% ipython --no-banner

In [1]: import numpy as np

In [2]: import numpy.linalg as la

In [3]: np.set_printoptions(precision=1, suppress=True, linewidth=100, legacy="1.25")

In [4]: m1 = np.load("dump.npy")

In [5]: m1.round(1) + 0
Out[5]: 
array([[ 0.9,  0. , -0.1,  0.2, -0.2, -0.1],
       [ 0. ,  1. ,  0. , -0.1,  0.1,  0. ],
       [-0.1,  0. ,  0.8,  0.2, -0.2, -0.1],
       [ 0.2, -0.1,  0.2,  0.6,  0.3,  0.2],
       [-0.2,  0.1, -0.2,  0.3,  0.7, -0.1],
       [-0.1,  0. , -0.1,  0.2, -0.1,  0.9]])

In [6]: np.round(np.sort(np.abs(la.eigvals(m1))), 1) + 0
Out[6]: array([0., 1., 1., 1., 1., 1.])

In [7]: np.allclose(m1 @ m1.T, m1.T @ m1)
Out[7]: True

In [8]: round(np.abs(la.eigvals(m1)).max(), 1)
Out[8]: 1.0

In [9]: np.round(m1 @ m1, 1) + 0
Out[9]: 
array([[ 0.9,  0. , -0.1,  0.2, -0.2, -0.1],
       [ 0. ,  1. ,  0. , -0.1,  0.1,  0. ],
       [-0.1,  0. ,  0.8,  0.2, -0.2, -0.1],
       [ 0.2, -0.1,  0.2,  0.6,  0.3,  0.2],
       [-0.2,  0.1, -0.2,  0.3,  0.7, -0.1],
       [-0.1,  0. , -0.1,  0.2, -0.1,  0.9]])

In [10]: np.round(la.det(m1), 1)
Out[10]: -0.0

In [11]: J = np.load("mat.npy")

In [12]: J
Out[12]: 
array([[-11,   0,   1,   2,   2],
       [  1,  -1,   2,   0,   1],
       [  2,   0,   3,   2,   0],
       [  1,   0,   0, -13,   1],
       [  0,   0,   1,   1,  13]])

In [13]: left, s, VT = la.svd(m1)

In [14]: V = VT[:(s > 1e-8).sum()]

In [15]: rng = np.random.default_rng(386)

In [16]: x0 = m1[3] + -2 * m1[4] + rng.integers(2) * np.eye(6)[1]

In [17]: x0.round(1) + 0
Out[17]: array([ 0.5, -0.2,  0.7,  0. , -1.1,  0.4])

In [18]: np.diag(V.T @ V)
Out[18]: array([0.9, 1. , 0.8, 0.6, 0.7, 0.9])

In [19]: np.round(la.norm(x0 - V.T @ V @ x0), 1)
Out[19]: 0.0

In [20]: np.allclose(V.T @ V @ x0, x0)
Out[20]: True
